% ipython --no-banner

In [1]: import numpy as np

In [2]: import numpy.linalg as la

In [3]: np.set_printoptions(precision=2, suppress=True, linewidth=140)

In [4]: mat = np.load("block12.npy")

In [5]: mat
Out[5]: 
array([[1, 0, 0],
       [0, 1, 0],
       [0, 0, 1]])

In [6]: x0 = np.array([5, 6, 2])

In [7]: np.abs(la.eigvals(mat))
Out[7]: array([1., 1., 1.])

In [8]: round(float(la.norm(x0)), 2), np.round(la.norm(mat @ x0), 2)
Out[8]: (8.06, np.float64(8.06))

In [9]: mat.T @ (mat @ x0)
Out[9]: array([5, 6, 2])

In [10]: [p for p in range(1, 25) if np.allclose(la.matrix_power(mat, p), np.eye(3))]
Out[10]: 
[1,
 2,
 3,
 4,
 5,
 6,
 7,
 8,
 9,
 10,
 11,
 12,
 13,
 14,
 15,
 16,
 17,
 18,
 19,
 20,
 21,
 22,
 23,
 24]

In [11]: 3 - la.matrix_rank(mat - np.eye(3), tol=1e-8)
Out[11]: np.int64(3)

In [12]: O, V = la.qr(mat[:, :1])[0], la.qr(mat[:, 1:])[0]

In [13]: sigma = la.svd(O.T @ V, compute_uv=False)

In [14]: (sigma > 0.9).sum()
Out[14]: np.int64(0)

In [15]: np.round(la.norm(O @ O.T - V @ V.T, 2), 2)
Out[15]: np.float64(1.0)

In [16]: vals, V = la.eig(mat)

In [17]: np.sort(la.eigvals(la.inv(mat)))
Out[17]: array([1., 1., 1.])

In [18]: np.sort(la.eigvals(mat @ mat))
Out[18]: array([1., 1., 1.])

In [19]: np.sort(la.eigvals(mat.T))
Out[19]: array([1., 1., 1.])

In [20]: x0 = np.ones(3)

In [21]: for _ in range(3):
    ...:     x0 = mat @ x0
    ...:     x0 /= la.norm(x0)
    ...:     print(round(x0 @ mat @ x0, 2))
    ...: 
1.0
1.0
1.0

In [22]: x0
Out[22]: array([0.58, 0.58, 0.58])

In [23]: F = np.array([[0, 1, 0, 1, 1, 1, 0],
    ...:     [1, 0, 0, 1, 1, 1, 0],
    ...:     [0, 0, 0, 0, 0, 0, 1],
    ...:     [1, 1, 0, 0, 0, 1, 0],
    ...:     [1, 1, 0, 0, 0, 0, 0],
    ...:     [1, 1, 0, 1, 0, 0, 0],
    ...:     [0, 0, 1, 0, 0, 0, 0]])

In [24]: B = F ** -1
---------------------------------------------------------------------------
ValueError                                Traceback (most recent call last)
Cell In[24], line 1
----> 1 B = F ** -1

ValueError: Integers to negative integer powers are not allowed.

In [25]: B = la.inv(F)

In [26]: np.round(la.det(F) * la.det(B), 2)
Out[26]: np.float64(1.0)

In [27]: (np.abs(B) > 1e-9).astype(int)
Out[27]: 
array([[1, 1, 0, 0, 1, 0, 0],
       [1, 1, 0, 0, 1, 0, 0],
       [0, 0, 0, 0, 0, 0, 1],
       [0, 0, 0, 0, 1, 1, 0],
       [1, 1, 0, 1, 1, 1, 0],
       [0, 0, 0, 1, 1, 0, 0],
       [0, 0, 1, 0, 0, 0, 0]])

In [28]: la.det(F) * B
Out[28]: 
array([[-1.,  1.,  0.,  0.,  1.,  0.,  0.],
       [ 1., -1.,  0.,  0.,  1.,  0.,  0.],
       [ 0.,  0.,  0.,  0.,  0.,  0.,  2.],
       [-0., -0., -0., -0., -2.,  2., -0.],
       [ 1.,  1., -0., -2.,  3., -2., -0.],
       [-0., -0., -0.,  2., -2., -0., -0.],
       [ 0.,  0.,  2.,  0.,  0.,  0.,  0.]])

In [29]: np.round(la.cond(F), 2)
Out[29]: np.float64(9.29)

In [30]: la.inv(B)
Out[30]: 
array([[-0.,  1., -0.,  1.,  1.,  1., -0.],
       [ 1.,  0.,  0.,  1.,  1.,  1.,  0.],
       [ 0.,  0.,  0.,  0.,  0.,  0.,  1.],
       [ 1.,  1.,  0.,  0.,  0.,  1.,  0.],
       [ 1.,  1.,  0.,  0.,  0.,  0.,  0.],
       [ 1.,  1.,  0.,  1.,  0.,  0.,  0.],
       [ 0.,  0.,  1.,  0.,  0.,  0.,  0.]])

In [31]: K = np.loadtxt("out5.csv", delimiter=",")

In [32]: K
Out[32]: 
array([[ 9., -1.,  1.,  3.,  0., -2.],
       [ 9., -3., -1.,  3.,  2.,  2.],
       [-6.,  0., -2., -2.,  0.,  2.],
       [ 0., -2.,  0.,  0.,  3.,  3.]])

In [33]: f = np.array([-2, 2])

In [34]: np.correlate(K[1], K[2], "full")
Out[34]: array([ 18.,  -6., -20.,  -6.,  12., -54.,   8.,  -2., -22., -12., -12.])

In [35]: np.array([np.convolve(row, f, "same") for row in K])
Out[35]: 
array([[-18.,  20.,  -4.,  -4.,   6.,   4.],
       [-18.,  24.,  -4.,  -8.,   2.,   0.],
       [ 12., -12.,   4.,   0.,  -4.,  -4.],
       [  0.,   4.,  -4.,   0.,  -6.,   0.]])

In [36]: rng = np.random.default_rng(969)

In [37]: B = K + rng.integers(-2, 3, (4, 3)) @ rng.integers(-2, 3, (3, 6))

In [38]: B
Out[38]: 
array([[ 6.,  1.,  6.,  4., -6., -3.],
       [11., -8., -1.,  4.,  0.,  5.],
       [-6., -2., -6., -4.,  4.,  4.],
       [-2., -3., -4., -3.,  7.,  5.]])

In [39]: la.matrix_rank(B - K, tol=1e-8)
Out[39]: np.int64(3)

In [40]: B = K[0, 0] * K[1:] - np.outer(K[1:, 0], K[0])

In [41]: B
Out[41]: 
array([[  0., -18., -18.,   0.,  18.,  36.],
       [  0.,  -6., -12.,   0.,   0.,   6.],
       [  0., -18.,   0.,   0.,  27.,  27.]])

In [42]: K[:, 0] / K[0, 0]
Out[42]: array([ 1.  ,  1.  , -0.67,  0.  ])

In [43]: np.flatnonzero(~B.round(6).any(axis=1))
Out[43]: array([], dtype=int64)

In [44]: la.matrix_rank(B), la.matrix_rank(K)
Out[44]: (np.int64(3), np.int64(4))

In [45]: data = np.loadtxt("sample13.csv", delimiter=",")

In [46]: data
Out[46]: 
array([[-0.36,  0.28, -0.85, -0.16, -0.16, -0.14],
       [ 0.4 , -0.32, -0.33, -0.51,  0.47,  0.38],
       [ 0.27, -0.11, -0.21,  0.4 ,  0.52, -0.66],
       [ 0.27,  0.9 ,  0.13, -0.11,  0.29,  0.08],
       [-0.04, -0.03,  0.26, -0.73, -0.1 , -0.62],
       [ 0.75,  0.02, -0.18,  0.05, -0.62, -0.1 ]])

In [47]: ang = np.radians(135)

In [48]: Rm = np.eye(6)

In [49]: Rm[3, 3] = Rm[4, 4] = np.cos(ang)

In [50]: Rm[3, 4], Rm[4, 3] = -np.sin(ang), np.sin(ang)

In [51]: Rm
Out[51]: 
array([[ 1.  ,  0.  ,  0.  ,  0.  ,  0.  ,  0.  ],
       [ 0.  ,  1.  ,  0.  ,  0.  ,  0.  ,  0.  ],
       [ 0.  ,  0.  ,  1.  ,  0.  ,  0.  ,  0.  ],
       [ 0.  ,  0.  ,  0.  , -0.71, -0.71,  0.  ],
       [ 0.  ,  0.  ,  0.  ,  0.71, -0.71,  0.  ],
       [ 0.  ,  0.  ,  0.  ,  0.  ,  0.  ,  1.  ]])

In [52]: B = data @ Rm.T

In [53]: np.abs(B - data).max(axis=0)
Out[53]: array([0.  , 0.  , 0.  , 1.32, 1.17, 0.  ])

In [54]: round(float(la.det(Rm)), 2), round(float(np.trace(Rm)), 2)
Out[54]: (1.0, 2.59)

In [55]: la.svd(data, compute_uv=False), la.svd(B, compute_uv=False)
Out[55]: (array([1., 1., 1., 1., 1., 1.]), array([1., 1., 1., 1., 1., 1.]))

In [56]: np.allclose(la.norm(data, axis=1), la.norm(B, axis=1))
Out[56]: True

In [57]: np.round(la.det(data), 2)
Out[57]: np.float64(-1.0)

In [58]: np.round(np.trace(data), 2)
Out[58]: np.float64(-1.2)

In [59]: np.allclose(data @ data.T, data.T @ data)
Out[59]: True

In [60]: np.round((data - data.T) / 2, 2) + 0
Out[60]: 
array([[ 0.  , -0.06, -0.56, -0.21, -0.06, -0.45],
       [ 0.06,  0.  , -0.11, -0.71,  0.25,  0.18],
       [ 0.56,  0.11,  0.  ,  0.13,  0.13, -0.24],
       [ 0.21,  0.71, -0.13,  0.  ,  0.51,  0.01],
       [ 0.06, -0.25, -0.13, -0.51,  0.  ,  0.  ],
       [ 0.45, -0.18,  0.24, -0.01,  0.  ,  0.  ]])

In [61]: np.allclose(data, data.T)
Out[61]: False

In [62]: x0 = np.array([6, 3, 3, 5, 0, 5])

In [63]: la.inv(data)
Out[63]: 
array([[-0.36,  0.4 ,  0.27,  0.27, -0.04,  0.75],
       [ 0.28, -0.32, -0.11,  0.9 , -0.03,  0.02],
       [-0.85, -0.33, -0.21,  0.13,  0.26, -0.18],
       [-0.16, -0.51,  0.4 , -0.11, -0.73,  0.05],
       [-0.16,  0.47,  0.52,  0.29, -0.1 , -0.62],
       [-0.14,  0.38, -0.66,  0.08, -0.62, -0.1 ]])

In [64]: [p for p in range(1, 25) if np.allclose(la.matrix_power(data, p), np.eye(6))]
Out[64]: []

In [65]: np.abs(la.eigvals(data))
Out[65]: array([1., 1., 1., 1., 1., 1.])

In [66]: lab = rng.permutation(6)

In [67]: lab
Out[67]: array([4, 1, 3, 0, 5, 2])

In [68]: B = data[lab][:, lab]

In [69]: np.diag(B)
Out[69]: array([-0.1 , -0.32, -0.11, -0.36, -0.1 , -0.21])

In [70]: B
Out[70]: 
array([[-0.1 , -0.03, -0.73, -0.04, -0.62,  0.26],
       [ 0.47, -0.32, -0.51,  0.4 ,  0.38, -0.33],
       [ 0.29,  0.9 , -0.11,  0.27,  0.08,  0.13],
       [-0.16,  0.28, -0.16, -0.36, -0.14, -0.85],
       [-0.62,  0.02,  0.05,  0.75, -0.1 , -0.18],
       [ 0.52, -0.11,  0.4 ,  0.27, -0.66, -0.21]])

In [71]: np.allclose(B, data)
Out[71]: False

In [72]: np.round(la.det(B), 2), np.round(la.det(data[lab]), 2)
Out[72]: (np.float64(-1.0), np.float64(-1.0))

In [73]: X = np.load("dump.npy")

In [74]: X
Out[74]: 
array([[  3.59,  -3.3 ,   8.01,   2.16,  -2.29,   1.99],
       [  9.18,  -6.39,  11.15,   8.01,  16.66,  12.23],
       [  0.03,  -1.33,   7.05,  -1.81, -17.33,  -5.17],
       [  3.  ,  -1.59,   1.78,   2.68,   9.48,   5.03],
       [  4.56,  -4.12,  10.98,   2.83,  -4.32,   2.36],
       [  8.81,  -6.29,  11.54,   7.74,  14.77,  11.61],
       [  2.38,  -3.4 ,  12.36,   0.08, -17.59,  -3.05],
       [  1.33,  -2.46,   9.59,  -0.48, -15.49,  -3.4 ],
       [  7.99,  -7.22,  18.95,   4.88,  -6.27,   4.58],
       [  2.72,  -2.94,   8.82,   1.15,  -7.66,  -0.3 ],
       [  2.77,  -0.92,  -1.9 ,   3.64,  17.05,   7.21],
       [-11.54,   9.79, -23.55,  -7.84,   2.87,  -8.21],
       [ -7.69,   6.02, -12.16,  -5.97,  -7.06,  -7.94],
       [ -0.92,   1.14,  -2.67,  -0.52,   1.94,  -0.11],
       [ 11.43,  -9.2 ,  20.08,   8.49,   4.83,  10.37],
       [ -7.  ,   5.82, -12.62,  -5.3 ,  -3.34,  -6.54],
       [ -4.64,   4.38, -10.81,  -2.99,   4.15,  -2.42],
       [  6.68,  -4.13,   6.11,   6.23,  16.65,  10.22],
       [ -1.94,   1.27,  -2.13,  -1.68,  -3.66,  -2.75],
       [  2.06,  -1.45,   1.99,   2.17,   5.69,   3.57],
       [ -0.69,   1.55,  -6.71,   1.  ,  13.55,   3.65],
       [ 10.17,  -8.63,  20.99,   6.87,  -2.66,   7.37],
       [ -5.46,   5.92, -17.3 ,  -2.26,  15.69,   0.3 ]])

In [75]: round(la.norm(X, 2) / la.norm(X), 2)
Out[75]: np.float64(0.79)

In [76]: round(np.log10(la.cond(X)))
Out[76]: 2

In [77]: [round(float(x), 2) for x in la.svd(X, compute_uv=False)[:3]]
Out[77]: [75.24, 57.77, 0.65]

In [78]: Xs = (X - X.mean(axis=0)) / X.std(axis=0)

In [79]: Xs.std(axis=0)
Out[79]: array([1., 1., 1., 1., 1., 1.])

In [80]: b = la.lstsq(np.delete(Xs, 4, axis=1), Xs[:, 4])[0]

In [81]: round(1 - np.var(Xs[:, 4] - np.delete(Xs, 4, axis=1) @ b), 2)
Out[81]: np.float64(1.0)

In [82]: O, V = la.qr(X[:, :4])[0], la.qr(X[:, 4:])[0]

In [83]: sigma = la.svd(O.T @ V, compute_uv=False)

In [84]: (sigma > 0.9).sum()
Out[84]: np.int64(2)

In [85]: np.round(la.norm(O @ O.T - V @ V.T, 2), 2)
Out[85]: np.float64(1.0)

In [86]: lab = X[:, 5] > np.median(X[:, 5])

In [87]: f = X[lab].mean(axis=0) - X[~lab].mean(axis=0)

In [88]: f
Out[88]: array([ 8.42, -6.14, 11.58,  7.08, 11.91, 10.24])

In [89]: round((((X - X.mean(axis=0)) @ f > 0) == lab).mean(), 2)
Out[89]: np.float64(0.96)

In [90]: lab.astype(int)
Out[90]: array([0, 1, 0, 1, 1, 1, 0, 0, 1, 0, 1, 0, 0, 0, 1, 0, 0, 1, 0, 1, 1, 1, 0])

In [91]: np.argsort(-np.abs(f).round(6), kind="stable")
Out[91]: array([4, 2, 5, 0, 3, 1])

In [92]: B = np.c_[X[:, :5] @ np.array([[7, 5, 0, 9, -9],
    ...:     [9, -9, 6, 2, 5],
    ...:     [-5, 1, 4, -1, -9],
    ...:     [1, 8, 4, -7, -3],
    ...:     [7, -6, 2, -9, 0]]), np.array([1, 2, 1, 3, 0, 3, 3, 0, 2, 2, 1, 0, 2, 2, 0, 1, 3, 1, 2, 2, 2, 1, 3])]

In [93]: B
Out[93]: 
array([[ -58.49,   86.68,   16.3 ,   23.19, -127.38,    1.  ],
       [  75.63,   78.68,   71.62, -147.32, -238.95,    2.  ],
       [-170.13,  108.67,  -21.68,  159.2 ,  -64.94,    1.  ],
       [  66.83,   -4.35,   27.26,  -82.04,  -59.01,    3.  ],
       [ -87.47,  119.42,   21.88,   40.89, -168.95,    0.  ],
       [  58.49,   85.5 ,   68.92, -131.94, -237.82,    3.  ],
       [-198.79,  161.04,   -5.82,  160.01, -149.9 ,    3.  ],
       [-169.69,  127.48,   -9.3 ,  140.23, -109.14,    0.  ],
       [-142.81,  200.54,   39.46,   60.79, -293.2 ,    2.  ],
       [-103.99,  104.04,    6.92,   70.67, -122.01,    2.  ],
       [ 143.6 ,  -52.95,   35.54, -153.94,  -23.35,    1.  ],
       [ 137.33, -249.3 ,  -61.08,  -31.68,  388.28,    0.  ],
       [   5.76, -110.19,  -50.52,   60.32,  226.66,    2.  ],
       [  30.23,  -33.33,   -2.04,  -17.15,   39.57,    2.  ],
       [ -60.89,  198.97,   68.74,  -38.51, -355.06,    0.  ],
       [  37.8 , -122.36,  -43.44,   28.42,  221.58,    1.  ],
       [  87.05, -122.25,  -20.62,  -38.61,  169.92,    3.  ],
       [ 101.82,   26.62,   57.88, -147.71, -154.45,    1.  ],
       [ -18.8 ,  -14.74,  -14.94,   31.91,   48.02,    2.  ],
       [  33.42,    8.56,   19.32,  -52.75,  -50.21,    2.  ],
       [ 138.52,  -97.41,   13.56, -125.35,   71.35,    2.  ],
       [-123.18,  220.43,   54.34,   29.13, -344.2 ,    1.  ],
       [ 209.13, -210.1 ,  -11.34, -145.39,  241.22,    3.  ]])

In [94]: np.round(la.norm(B - X @ la.lstsq(X, B)[0], axis=0), 2) + 0
Out[94]: array([0.  , 0.  , 0.  , 0.  , 0.  , 6.37])

In [95]: np.round(la.lstsq(X, B[:, 0])[0], 2) + 0
Out[95]: array([ 7.,  9., -5.,  1.,  7.,  0.])

In [96]: la.norm(la.qr(X)[0].T @ B, axis=0) ** 2 / ((B ** 2).sum(axis=0) + 1e-12)
Out[96]: array([1.  , 1.  , 1.  , 1.  , 1.  , 0.51])

In [97]: la.matrix_rank(np.c_[X, B])
Out[97]: np.int64(7)
